% python3 -q
>>> import numpy as np
>>> import numpy.linalg as la
>>> np.set_printoptions(precision=3, suppress=True, linewidth=120)
>>> F = np.array([[0, 0, 3], [1, 0, 0], [0, 1, 1]])
>>> print(F)
[[0 0 3]
 [1 0 0]
 [0 1 1]]
>>> x0 = np.array([-3, 2, 0])
>>> target = F @ x0
>>> target
array([ 0, -3,  2])
>>> print(la.solve(F, F[:, 0]))
[1. 0. 0.]
>>> la.solve(F.T, F[2])
array([0., 0., 1.])
>>> la.solve(F, target + F[:, 2])
array([-3.,  2.,  1.])
>>> round(float(la.norm(F, 2)), 3)
3.18
>>> la.norm(F, axis=1)
array([3.   , 1.   , 1.414])
>>> O = F.astype(float).copy()
>>> for j in range(3):
...     O[:, j] -= O[:, :j] @ (O[:, :j].T @ O[:, j])
...     O[:, j] /= la.norm(O[:, j])
... 
>>> O.T @ F
array([[1., 0., 0.],
       [0., 1., 1.],
       [0., 0., 3.]])
>>> print(O.T @ O)
[[1. 0. 0.]
 [0. 1. 0.]
 [0. 0. 1.]]
>>> O, Rm = la.qr(F)
>>> abs(Rm[0, 0]), round(la.norm(F[:, 0]), 3)
(np.float64(1.0), np.float64(1.0))
>>> print(np.abs(np.diag(Rm)))
[1. 1. 3.]
>>> O.shape, Rm.shape
((3, 3), (3, 3))
>>> J = np.load("dump.npy")
>>> J
array([[ 0,  0,  0,  0],
       [ 0,  0,  0,  0],
       [ 0,  0, -2,  0],
       [ 0,  0,  0,  0]])
>>> rk = la.matrix_rank(J)
>>> rk
np.int64(1)
>>> N = la.svd(J)[2][rk:].T
>>> N @ N.T
array([[1., 0., 0., 0.],
       [0., 1., 0., 0.],
       [0., 0., 0., 0.],
       [0., 0., 0., 1.]])
>>> la.matrix_rank(J.T @ J), la.matrix_rank(J @ J.T)
(np.int64(1), np.int64(1))
>>> Uu, sigma, VT = la.svd(J)
>>> sigma
array([2., 0., 0., 0.])
>>> M2 = Uu[:, :1] @ np.diag(sigma[:1]) @ VT[:1]
>>> print(np.abs(J - M2).max())
0.0
>>> M2
array([[ 0.,  0.,  0.,  0.],
       [ 0.,  0.,  0.,  0.],
       [ 0.,  0., -2.,  0.],
       [ 0.,  0.,  0.,  0.]])
>>> np.round(la.norm(J - M2) / la.norm(J), 3)
np.float64(0.0)
>>> la.matrix_rank(J, rtol=0.05)
np.int64(1)
>>> la.matrix_rank(M2)
np.int64(1)
>>> rng = np.random.default_rng(74)
>>> K = np.array([[1, 1, 0, 2], [0, 0, 2, 2], [0, 0, 0, 1]]) * (rng.random((3, 4)) < 0.3)
>>> K
array([[0, 0, 0, 0],
       [0, 0, 2, 0],
       [0, 0, 0, 0]])
>>> Uu, sigma, VT = la.svd(K)
>>> np.argmax(sigma[:-1] / (sigma[1:] + 1e-6)) + 1
np.int64(1)
>>> sigma
array([2., 0., 0.])
>>> M2 = Uu[:, :1] @ np.diag(sigma[:1]) @ VT[:1]
>>> M2
array([[0., 0., 0., 0.],
       [0., 0., 2., 0.],
       [0., 0., 0., 0.]])
>>> la.matrix_rank(M2)
np.int64(1)
>>> la.matrix_rank(K, rtol=0.05)
np.int64(1)
>>> np.abs(K - M2).max()
np.float64(0.0)
>>> print(la.pinv(K))
[[0.  0.  0. ]
 [0.  0.  0. ]
 [0.  0.5 0. ]
 [0.  0.  0. ]]
>>> M2 = K + rng.integers(-2, 3, (3, 1)) @ rng.integers(-2, 3, (1, 4))
>>> M2
array([[ 4, -2,  2,  4],
       [ 2, -1,  3,  2],
       [ 0,  0,  0,  0]])
>>> la.matrix_rank(M2 - K, tol=1e-8)
np.int64(1)
>>> np.abs(M2 - K).sum(axis=1)
array([12,  6,  0])
>>> print(M2 - K)
[[ 4 -2  2  4]
 [ 2 -1  1  2]
 [ 0  0  0  0]]
>>> W0 = np.load("run15.npy")
>>> print(W0)
[[ 0.368 -2.81   0.984]
 [-2.816  0.948  0.414]
 [-0.92   0.179  2.85 ]
 [ 1.694  1.535  1.943]
 [-0.738 -0.429 -2.876]
 [-2.788 -0.088 -1.103]
 [-0.409  0.933  2.822]
 [ 1.81  -1.179 -2.082]
 [ 2.688  0.189 -1.32 ]
 [-2.922 -0.592  0.335]
 [ 2.981  0.12   0.318]
 [-2.364  1.573 -0.967]
 [ 1.403 -2.179 -1.51 ]
 [ 2.358  0.965 -1.584]
 [-0.761  0.56   2.847]
 [ 2.152 -0.26  -2.074]
 [ 0.555  1.152 -2.714]
 [-0.235 -2.836  0.95 ]
 [-1.199 -2.749  0.063]
 [ 2.509 -1.644 -0.014]
 [ 0.104 -2.149 -2.091]
 [-2.033 -2.091 -0.703]]
>>> proj = W0 @ la.solve(W0.T @ W0, W0.T)
>>> np.round(la.eigvalsh(proj), 3) + 0
array([0., 0., 0., 0., 0., 0., 0., 0., 0., 0., 0., 0., 0., 0., 0., 0., 0., 0., 0., 1., 1., 1.])
>>> np.allclose(proj @ proj, proj)
True
>>> la.matrix_rank(np.eye(22) - proj)
np.int64(19)
>>> Xs = W0 - W0.mean(axis=0)
>>> vecs = la.svd(Xs)[2][:1]
>>> M2 = Xs - Xs @ vecs.T @ vecs
>>> np.cov(Xs @ vecs.T, rowvar=False)
array(4.204)
>>> print(la.norm(M2, axis=1).round(6).argmax())
3
>>> M2.std(axis=0)
array([0.934, 1.427, 1.329])
>>> (Xs @ vecs.T).std(axis=0)
array([2.003])
>>> np.round(la.norm(M2) / la.norm(Xs), 3)
np.float64(0.734)
>>> Xs = W0 - W0.mean(axis=0)
>>> Uu, sigma, VT = la.svd(Xs, full_matrices=False)
>>> la.matrix_rank(Xs)
np.int64(3)
>>> round((sigma ** 2).sum() ** 2 / (sigma ** 4).sum(), 3)
np.float64(2.766)
>>> X = np.load("sample13.npy")
>>> print(X)
[[ 2.  0.  0.  0.]
 [ 2. -2.  0.  0.]
 [ 0.  0.  4. -1.]
 [ 0.  0.  4.  0.]]
>>> w, vecs = la.eig(X)
>>> np.sort(la.eigvals(X @ X))
array([4., 4., 4., 4.])
>>> w
array([ 2.,  2., -2.,  2.])
>>> np.sort(np.abs(la.eigvals(X)))
array([2., 2., 2., 2.])
>>> print(np.allclose(X @ X.T, X.T @ X))
False
>>> (X - X.T) / 2
array([[ 0. , -1. ,  0. ,  0. ],
       [ 1. ,  0. ,  0. ,  0. ],
       [ 0. ,  0. ,  0. , -2.5],
       [ 0. ,  0. ,  2.5,  0. ]])
>>> (X + X.T) / 2
array([[ 2. ,  1. ,  0. ,  0. ],
       [ 1. , -2. ,  0. ,  0. ],
       [ 0. ,  0. ,  4. ,  1.5],
       [ 0. ,  0. ,  1.5,  0. ]])
>>> la.matrix_power(X, 2)
array([[ 4.,  0.,  0.,  0.],
       [ 0.,  4.,  0.,  0.],
       [ 0.,  0., 12., -4.],
       [ 0.,  0., 16., -4.]])
>>> np.round(la.det(X), 3)
np.float64(-16.0)
>>> assert X == X.T
Traceback (most recent call last):
  File "<python-input-82>", line 1, in <module>
    assert X == X.T
           ^^^^^^^^
ValueError: The truth value of an array with more than one element is ambiguous. Use a.any() or a.all()
>>> W1 = np.array([[-3, -2], [-1, 3], [2, -3], [0, -1]])
>>> c = np.array([1, 1])
>>> hid = np.maximum(X @ W1 + c, 0)
>>> (hid > 0).mean(axis=0)
array([0.5, 0. ])
>>> Z = np.array([[-2, 3], [3, 6]])
>>> hid @ Z
array([[  0.,   0.],
       [  0.,   0.],
       [-18.,  27.],
       [-18.,  27.]])
>>> print((la.matrix_power((X != 0) + (X.T != 0) + np.eye(4), 4) > 0).astype(int))
[[1 1 0 0]
 [1 1 0 0]
 [0 0 1 1]
 [0 0 1 1]]
>>> (X != 0).astype(int)
array([[1, 0, 0, 0],
       [1, 1, 0, 0],
       [0, 0, 1, 1],
       [0, 0, 1, 0]])
>>> ang = np.radians(135)
>>> Rm = np.eye(4)
>>> Rm[1, 1] = Rm[2, 2] = np.cos(ang)
>>> Rm[1, 2], Rm[2, 1] = -np.sin(ang), np.sin(ang)
>>> Rm
array([[ 1.   ,  0.   ,  0.   ,  0.   ],
       [ 0.   , -0.707, -0.707,  0.   ],
       [ 0.   ,  0.707, -0.707,  0.   ],
       [ 0.   ,  0.   ,  0.   ,  1.   ]])
>>> M2 = X @ Rm.T
>>> np.abs(M2 - X).max(axis=0)
array([0.   , 3.414, 6.828, 0.   ])
>>> round(la.det(Rm), 3), round(float(np.trace(Rm)), 3)
(np.float64(1.0), 0.586)
>>> print(np.allclose(X @ X.T, M2 @ M2.T))
True
